>>> import numpy as np
>>> np.set_printoptions(precision=1, suppress=True, linewidth=120)
>>> J = np.load("out0.npy")
>>> J
array([[ 0, -1, -1, -1],
       [ 0,  1, -1,  2],
       [ 0, -1, -1, -1]])
>>> rank = np.linalg.matrix_rank(J)
>>> rank
np.int64(2)
>>> null = np.linalg.svd(J)[2][rank:].T
>>> np.round(J @ null, 1) + 0
array([[0., 0.],
       [0., 0.],
       [0., 0.]])
>>> null.shape
(4, 2)
>>> [int(np.linalg.matrix_rank(J[:, :j + 1])) for j in range(4)]
[0, 1, 2, 2]
>>> round(float(np.linalg.norm(J[0] - J[2])), 1)
0.0
>>> round(np.linalg.norm(J[0], 1), 1), round(float(np.linalg.norm(J[0], np.inf)), 1)
(np.float64(3.0), 1.0)
>>> np.round(np.linalg.norm(J, "nuc"), 1)
np.float64(4.8)
>>> np.linalg.norm(J, axis=1).argmax()
np.int64(1)
>>> np.linalg.norm(J, axis=1)
array([1.7, 2.4, 1.7])
>>> J @ np.linalg.pinv(J) @ J
array([[ 0., -1., -1., -1.],
       [ 0.,  1., -1.,  2.],
       [ 0., -1., -1., -1.]])
>>> round(np.trace(np.linalg.pinv(J) @ J), 1)
np.float64(2.0)
>>> np.unique(J.round(6), axis=0).shape
(2, 4)
>>> np.abs(np.diag(np.linalg.qr(J)[1])) > 1e-9
array([False,  True,  True])
>>> np.linalg.lstsq(J[:-1].T, J[-1])[2]
np.int32(2)
>>> np.allclose(J[:-1].T @ np.linalg.lstsq(J[:-1].T, J[-1])[0], J[-1])
True
>>> W1 = np.array([[1, 1, -1, -2], [-2, 0, 0, 2], [1, 1, -2, 2], [0, 1, 0, 0]])
>>> coef = np.array([2, 0, 1, 1])
>>> hid = np.maximum(J @ W1 + coef, 0)
>>> np.linalg.matrix_rank(hid)
np.int64(2)
>>> basis = np.array([[2, 3], [3, 2], [1, -3], [0, 4]])
>>> W1 @ basis
array([[ 4,  0],
       [-4,  2],
       [ 3, 19],
       [ 3,  2]])
>>> np.linalg.cond(J) > 100
np.True_
>>> round(float(np.linalg.norm(J, 2) / np.linalg.norm(J)), 1)
0.9
>>> np.linalg.matrix_rank(J, rtol=0.1)
np.int64(2)
>>> X = np.array([[5, 0, 1, 2, -4, -2, 5],
...     [3, -2, -1, 0, -6, -4, 3],
...     [6, 1, 2, 3, -3, -1, 6],
...     [4, -1, 0, 1, -5, -3, 4]])
>>> X
array([[ 5,  0,  1,  2, -4, -2,  5],
       [ 3, -2, -1,  0, -6, -4,  3],
       [ 6,  1,  2,  3, -3, -1,  6],
       [ 4, -1,  0,  1, -5, -3,  4]])
>>> W1 = np.array([[-3, -1, 3, 2, -3],
...     [3, 0, 1, 3, 1],
...     [3, -2, 3, -3, 3],
...     [-3, -2, 2, 0, -2],
...     [1, -3, 1, 2, -3],
...     [3, 1, -2, 2, 1],
...     [2, 2, -1, -2, -1]])
>>> coef = np.array([-1, 0, -2, -2, -2])
>>> hid = np.maximum(X @ W1 + coef, 0)
>>> np.linalg.matrix_rank(hid)
np.int64(2)
>>> basis = np.array([[0, -2, -1], [0, 1, 0], [0, 2, 2], [1, 1, 2], [-2, -2, 0]])
>>> hid @ basis
array([[ 0, 39, 30],
       [ 0, 21,  2],
       [ 0, 48, 44],
       [ 0, 30, 16]])
>>> [round(float(x), 1) for x in np.linalg.svd(X, compute_uv=False)[:3]]
[16.7, 5.8, 0.0]
>>> np.linalg.cond(X) > 100
np.True_
>>> round(float(np.linalg.norm(X, 2) / np.linalg.norm(X)), 1)
0.9
>>> np.linalg.matrix_rank(X, rtol=0.1)
np.int64(2)
>>> np.argsort(-np.linalg.norm(X, axis=0).round(6), kind="stable")[:3]
array([0, 4, 6])
>>> blk = np.stack([X, 3 * X, X[::-1]])
>>> np.einsum("bij,cij->bc", blk, blk)
array([[ 314,  942,  244],
       [ 942, 2826,  732],
       [ 244,  732,  314]])
>>> np.linalg.matrix_rank(blk)
array([2, 2, 2])
>>> np.linalg.matrix_rank(blk.reshape(3, -1))
np.int64(2)
>>> blk.shape
(3, 4, 7)
>>> np.linalg.norm(blk, axis=(1, 2))
array([17.7, 53.2, 17.7])
>>> (blk @ X.T).shape
(3, 4, 4)
>>> blk.sum(axis=0)
array([[ 24,  -1,   4,   9, -21, -11,  24],
       [ 18,  -7,  -2,   3, -27, -17,  18],
       [ 27,   2,   7,  12, -18,  -8,  27],
       [ 21,  -4,   1,   6, -24, -14,  21]])
>>> u, g = X[0], X[3]
>>> u @ u
np.int64(75)
>>> u @ g
np.int64(68)
>>> p = (u @ g) / (u @ u) * u
>>> np.outer(u, g)
array([[ 20,  -5,   0,   5, -25, -15,  20],
       [  0,   0,   0,   0,   0,   0,   0],
       [  4,  -1,   0,   1,  -5,  -3,   4],
       [  8,  -2,   0,   2, -10,  -6,   8],
       [-16,   4,   0,  -4,  20,  12, -16],
       [ -8,   2,   0,  -2,  10,   6,  -8],
       [ 20,  -5,   0,   5, -25, -15,  20]])
>>> A = np.loadtxt("m.csv", delimiter=",")
>>> A
array([[ 0., -1., -1., -1., -1.,  0.,  0.,  0., -1.],
       [-1.,  0., -1., -1., -1.,  0.,  0.,  0., -1.],
       [-1., -1.,  0., -1., -1.,  0.,  0.,  0., -1.],
       [-1., -1., -1.,  0., -1.,  0.,  0.,  0., -1.],
       [-1., -1., -1., -1.,  0.,  0.,  0.,  0., -1.],
       [ 0.,  0.,  0.,  0.,  0.,  0., -1., -1.,  0.],
       [ 0.,  0.,  0.,  0.,  0., -1.,  0., -1.,  0.],
       [ 0.,  0.,  0.,  0.,  0., -1., -1.,  0.,  0.],
       [-1., -1., -1., -1., -1.,  0.,  0.,  0.,  0.]])
>>> u, g = A[2], A[3]
>>> u @ g
np.float64(4.0)
>>> p = (u @ g) / (u @ u) * u
>>> g - p
array([-0.2, -0.2, -1. ,  0.8, -0.2,  0. ,  0. ,  0. , -0.2])
>>> round(float(np.linalg.norm(u + g) ** 2 + np.linalg.norm(u - g) ** 2), 1)
20.0
>>> np.trace(A)
np.float64(0.0)
>>> np.round(np.abs(np.linalg.eigvals(A)).max(), 1)
np.float64(5.0)
>>> np.linalg.matrix_power(A, 4)
array([[105., 104., 104., 104., 104.,   0.,   0.,   0., 104.],
       [104., 105., 104., 104., 104.,   0.,   0.,   0., 104.],
       [104., 104., 105., 104., 104.,   0.,   0.,   0., 104.],
       [104., 104., 104., 105., 104.,   0.,   0.,   0., 104.],
       [104., 104., 104., 104., 105.,   0.,   0.,   0., 104.],
       [  0.,   0.,   0.,   0.,   0.,   6.,   5.,   5.,   0.],
       [  0.,   0.,   0.,   0.,   0.,   5.,   6.,   5.,   0.],
       [  0.,   0.,   0.,   0.,   0.,   5.,   5.,   6.,   0.],
       [104., 104., 104., 104., 104.,   0.,   0.,   0., 105.]])
>>> w, evecs = np.linalg.eigh(A)
>>> np.round(evecs.T @ A @ evecs, 1) + 0
array([[-5.,  0.,  0.,  0.,  0.,  0.,  0.,  0.,  0.],
       [ 0., -2.,  0.,  0.,  0.,  0.,  0.,  0.,  0.],
       [ 0.,  0.,  1.,  0.,  0.,  0.,  0.,  0.,  0.],
       [ 0.,  0.,  0.,  1.,  0.,  0.,  0.,  0.,  0.],
       [ 0.,  0.,  0.,  0.,  1.,  0.,  0.,  0.,  0.],
       [ 0.,  0.,  0.,  0.,  0.,  1.,  0.,  0.,  0.],
       [ 0.,  0.,  0.,  0.,  0.,  0.,  1.,  0.,  0.],
       [ 0.,  0.,  0.,  0.,  0.,  0.,  0.,  1.,  0.],
       [ 0.,  0.,  0.,  0.,  0.,  0.,  0.,  0.,  1.]])
>>> np.round(evecs.T @ evecs, 1) + 0
array([[1., 0., 0., 0., 0., 0., 0., 0., 0.],
       [0., 1., 0., 0., 0., 0., 0., 0., 0.],
       [0., 0., 1., 0., 0., 0., 0., 0., 0.],
       [0., 0., 0., 1., 0., 0., 0., 0., 0.],
       [0., 0., 0., 0., 1., 0., 0., 0., 0.],
       [0., 0., 0., 0., 0., 1., 0., 0., 0.],
       [0., 0., 0., 0., 0., 0., 1., 0., 0.],
       [0., 0., 0., 0., 0., 0., 0., 1., 0.],
       [0., 0., 0., 0., 0., 0., 0., 0., 1.]])
>>> np.round(evecs @ np.diag(w) @ evecs.T, 1) + 0
array([[ 0., -1., -1., -1., -1.,  0.,  0.,  0., -1.],
       [-1.,  0., -1., -1., -1.,  0.,  0.,  0., -1.],
       [-1., -1.,  0., -1., -1.,  0.,  0.,  0., -1.],
       [-1., -1., -1.,  0., -1.,  0.,  0.,  0., -1.],
       [-1., -1., -1., -1.,  0.,  0.,  0.,  0., -1.],
       [ 0.,  0.,  0.,  0.,  0.,  0., -1., -1.,  0.],
       [ 0.,  0.,  0.,  0.,  0., -1.,  0., -1.,  0.],
       [ 0.,  0.,  0.,  0.,  0., -1., -1.,  0.,  0.],
       [-1., -1., -1., -1., -1.,  0.,  0.,  0.,  0.]])
>>> round(float(w.sum()), 1), np.trace(A)
(0.0, np.float64(0.0))
>>> np.linalg.eigvalsh(A + 4 * np.eye(9))
array([-1.,  2.,  5.,  5.,  5.,  5.,  5.,  5.,  5.])
>>> W1 = np.array([[-1, 0, -1],
...     [0, 3, 0],
...     [-2, -3, -1],
...     [-1, -2, 2],
...     [1, -2, 2],
...     [-1, 2, -3],
...     [-3, 2, 2],
...     [-1, -2, -3],
...     [-1, 0, 0]])
>>> coef = np.array([3, -2, 1])
>>> hid = np.maximum(A @ W1 + coef, 0)
>>> (hid > 0).astype(int)
array([[1, 1, 0],
       [1, 1, 0],
       [1, 0, 0],
       [1, 0, 1],
       [1, 0, 1],
       [1, 0, 1],
       [1, 0, 1],
       [1, 0, 1],
       [1, 1, 0]])
>>> basis = np.array([[1, 0, 2], [1, 1, 1], [0, 2, 1]])
>>> W1 @ basis
array([[-1, -2, -3],
       [ 3,  3,  3],
       [-5, -5, -8],
       [-3,  2, -2],
       [-1,  2,  2],
       [ 1, -4, -3],
       [-1,  6, -2],
       [-3, -8, -7],
       [-1,  0, -2]])
>>> (hid @ basis).round(6).argmax(axis=1)
array([2, 2, 2, 2, 2, 2, 2, 2, 2])
>>> B = np.array([[1, 3, 8], [6, 4, 7], [5, 6, 9]])
>>> basis = np.array([[3, 1, 2, 1], [1, 0, 0, 2], [3, 3, 3, 0], [0, 3, 3, 3]])
>>> W0 = np.block([[B, np.array([[9, 0, 8, 5], [-9, 7, -6, 1], [-3, 8, -5, -9]])], [np.zeros((4, 3)), basis]])
>>> W0
array([[ 1.,  3.,  8.,  9.,  0.,  8.,  5.],
       [ 6.,  4.,  7., -9.,  7., -6.,  1.],
       [ 5.,  6.,  9., -3.,  8., -5., -9.],
       [ 0.,  0.,  0.,  3.,  1.,  2.,  1.],
       [ 0.,  0.,  0.,  1.,  0.,  0.,  2.],
       [ 0.,  0.,  0.,  3.,  3.,  3.,  0.],
       [ 0.,  0.,  0.,  0.,  3.,  3.,  3.]])
>>> B = W0[0, 0] * W0[1:] - np.outer(W0[1:, 0], W0[0])
>>> B
array([[  0., -14., -41., -63.,   7., -54., -29.],
       [  0.,  -9., -31., -48.,   8., -45., -34.],
       [  0.,   0.,   0.,   3.,   1.,   2.,   1.],
       [  0.,   0.,   0.,   1.,   0.,   0.,   2.],
       [  0.,   0.,   0.,   3.,   3.,   3.,   0.],
       [  0.,   0.,   0.,   0.,   3.,   3.,   3.]])
>>> W0[:, 0] / W0[0, 0]
array([1., 6., 5., 0., 0., 0., 0.])
>>> np.linalg.matrix_rank(B), np.linalg.matrix_rank(W0)
(np.int64(6), np.int64(7))
>>> W1 = np.array([[0, -6], [7, 8], [1, -9], [-4, 7], [-9, -7], [1, -1], [-1, -5]])
>>> coef = np.array([2, 3])
>>> hid = np.maximum(W0 @ W1 + coef, 0)
>>> hid
array([[ 0.,  0.],
       [ 3.,  0.],
       [ 0.,  0.],
       [ 0., 10.],
       [ 0.,  0.],
       [ 0.,  0.],
       [ 0.,  0.]])
>>> basis = np.array([[-3, -2, 3], [-2, 0, 0]])
>>> (hid @ basis).round(6).argmax(axis=1)
array([0, 2, 0, 1, 0, 0, 0])
>>> hid @ basis
array([[  0.,   0.,   0.],
       [ -9.,  -6.,   9.],
       [  0.,   0.,   0.],
       [-20.,   0.,   0.],
       [  0.,   0.,   0.],
       [  0.,   0.,   0.],
       [  0.,   0.,   0.]])
>>> vec = np.array([3, 3, 1, 2, 0, 3, 2])
>>> rhs = W0 @ vec
>>> rhs
array([72.,  3.,  3., 14.,  6., 15., 15.])
>>> np.round(np.linalg.solve(W0.T, W0[6]), 1) + 0
array([0., 0., 0., 0., 0., 0., 1.])
>>> np.linalg.solve(W0, rhs)
array([3., 3., 1., 2., 0., 3., 2.])
>>> np.round(np.linalg.solve(W0, W0[:, 5]), 1) + 0
array([0., 0., 0., 0., 0., 1., 0.])
>>> np.linalg.solve(W0, rhs + W0[:, 6])
array([3., 3., 1., 2., 0., 3., 3.])
>>> np.linalg.solve(W0, 4 * rhs)
array([12., 12.,  4.,  8.,  0., 12.,  8.])
>>> blk = np.stack([W0, 3 * W0, W0[::-1]])
>>> np.linalg.matrix_rank(blk.reshape(3, -1))
np.int64(2)
>>> np.linalg.matrix_rank(blk)
array([7, 7, 7])
>>> blk.sum(axis=0)
array([[  4.,  12.,  32.,  36.,   3.,  35.,  23.],
       [ 24.,  16.,  28., -33.,  31., -21.,   4.],
       [ 20.,  24.,  36., -11.,  32., -20., -34.],
       [  0.,   0.,   0.,  15.,   5.,  10.,   5.],
       [  5.,   6.,   9.,   1.,   8.,  -5.,  -1.],
       [  6.,   4.,   7.,   3.,  19.,   6.,   1.],
       [  1.,   3.,   8.,   9.,  12.,  20.,  17.]])
>>> m1 = np.load("block1.npy")
>>> m1
array([[ 1.3,  1.1, -5.2,  3.8,  6.1,  2.4,  3.6],
       [ 6.3, -2.6,  5.3, -1.1, -4.2,  2.3,  1. ],
       [ 0.4,  5.7, -5.6, -1.7,  2.3,  0.1, -5.3],
       [ 4.4, -3.1,  6.6, -2.7,  4. , -2. , -0.4],
       [ 1.4,  1.4,  4.8, -3.5, -4.2, -3.5,  5.6],
       [ 3.2, -4.5, -6. , -4.1,  0.7,  0.9,  3.8],
       [ 1.6,  3.7,  0.8, -2.8,  0.9, -8.5, -1.5],
       [-1.1, -0.6,  4.4,  7.1,  1.3,  4.4,  2.7],
       [ 0.6, -6.1, -4.8,  2.3,  3.7, -3. , -3.4],
       [ 0.1, -0.2, -4.9, -5. , -1.7, -6. , -3.5],
       [-0.3, -8.3,  1.7, -3.4, -2.8, -2.6,  1.1],
       [ 6.8,  4.4,  4.3,  2.2, -0.3,  2. , -2.8],
       [-2.9, -1.6,  5.1, -5.2, -5.5, -2.5, -0.8],
       [ 2. , -5.7, -1.8, -2.4, -5.8, -2.3, -3.9],
       [-6.3, -5.3,  5.2, -2. , -0.6,  0.7,  0.2]])
>>> lab = m1[:, 5] > np.median(m1[:, 5])
>>> u = m1[lab].mean(axis=0) - m1[~lab].mean(axis=0)
>>> np.argsort(-np.abs(u).round(6), kind="stable")
array([5, 3, 1, 4, 6, 0, 2])
>>> round(float((((m1 - m1.mean(axis=0)) @ u > 0) == lab).mean()), 1)
0.9
>>> ((m1 - m1.mean(axis=0)) @ u > 0).astype(int)
array([1, 1, 1, 0, 0, 1, 0, 1, 0, 0, 0, 1, 0, 0, 0])
>>> u
array([ 0.7,  2.2, -0.6,  3.4,  2.2,  5.6,  1.3])
>>> Xs = (m1 - m1.mean(axis=0)) / m1.std(axis=0)
>>> Xs.std(axis=0)
array([1., 1., 1., 1., 1., 1., 1.])
>>> coef = np.linalg.lstsq(np.delete(Xs, 6, axis=1), Xs[:, 6])[0]
>>> round(1 - np.var(Xs[:, 6] - np.delete(Xs, 6, axis=1) @ coef), 1)
np.float64(0.2)
